$ python -q
>>> import numpy as np
>>> np.set_printoptions(precision=2, suppress=True, linewidth=140)
>>> tidy = lambda a: np.round(a, 2) + 0
>>> feats = np.loadtxt("m.csv", delimiter=",")
>>> feats
array([[  0.,   2.,  -2.,  10.,  -2.],
       [  2.,  -1.,  -1.,  -5.,  -2.],
       [  2.,  -2.,  -2., -10.,  -2.],
       [ -2.,  -2.,  -1., -10.,  -2.],
       [  0.,   1.,  -2.,   5.,   2.]])
>>> # column 3 is much longer than the rest
>>> np.argsort(-np.linalg.norm(feats, axis=0).round(6), kind="stable")[:3]
array([3, 4, 1])
>>> tidy(np.linalg.norm(feats, 2) / np.linalg.norm(feats))
np.float64(0.95)
>>> [round(float(x), 2) for x in np.linalg.svd(feats, compute_uv=False)[:3]]
[19.21, 4.87, 3.19]
>>> Uu, sigma, Vt = np.linalg.svd(feats)
>>> vecs = Vt[:(sigma > 1e-8).sum()]
>>> rng = np.random.default_rng(27352)
>>> x = feats[3] + 3 * feats[4] + rng.integers(2) * np.eye(5)[0]
>>> x
array([-1.,  1., -7.,  5.,  4.])
>>> tidy(vecs.T @ vecs)
array([[1.  , 0.  , 0.  , 0.  , 0.  ],
       [0.  , 0.04, 0.  , 0.19, 0.  ],
       [0.  , 0.  , 1.  , 0.  , 0.  ],
       [0.  , 0.19, 0.  , 0.96, 0.  ],
       [0.  , 0.  , 0.  , 0.  , 1.  ]])
>>> np.allclose(vecs.T @ vecs @ x, x)
True
>>> tidy(np.diag(vecs.T @ vecs))
array([1.  , 0.04, 1.  , 0.96, 1.  ])
>>> tidy(np.linalg.norm(x - vecs.T @ vecs @ x))
np.float64(0.0)
>>> labels = rng.permutation(5)
>>> labels
array([4, 2, 0, 3, 1])
>>> out = feats[labels][:, labels]
>>> tidy(np.linalg.det(out)), tidy(np.linalg.det(feats[labels]))
(np.float64(0.0), np.float64(0.0))
>>> np.trace(out)
np.float64(-11.0)
>>> np.diag(out)
array([  2.,  -2.,   0., -10.,  -1.])
>>> np.allclose(out, feats)
False
>>> E = np.loadtxt("layer6.csv", delimiter=",")
>>> E
array([[ 3.37, -3.53, -1.17],
       [ 0.7 , -0.8 , -0.23],
       [ 5.78, -5.8 , -1.86],
       [ 1.71, -1.87, -0.56],
       [ 1.31, -1.28, -0.39],
       [ 3.97, -3.96, -1.38],
       [-2.47,  2.47,  0.81],
       [ 4.34, -4.45, -1.45],
       [ 1.96, -1.94, -0.58],
       [-2.88,  2.9 ,  1.01],
       [ 3.92, -3.9 , -1.27],
       [-4.8 ,  4.84,  1.52],
       [-1.36,  1.38,  0.45],
       [-3.9 ,  3.81,  1.28],
       [-0.44,  0.38,  0.08],
       [-6.33,  6.33,  2.14],
       [-2.24,  2.19,  0.69],
       [-0.93,  0.91,  0.2 ],
       [-2.89,  2.84,  1.  ],
       [ 1.95, -1.92, -0.63],
       [ 1.79, -1.9 , -0.62],
       [ 1.8 , -1.74, -0.61]])
>>> r0, g = E[5], E[14]
>>> tidy(r0 @ r0)
np.float64(33.35)
>>> p = (r0 @ g) / (r0 @ r0) * r0
>>> tidy(np.outer(r0, g))
array([[-1.75,  1.51,  0.32],
       [ 1.74, -1.5 , -0.32],
       [ 0.61, -0.52, -0.11]])
>>> tidy(g - p)
array([-0.04, -0.02, -0.06])
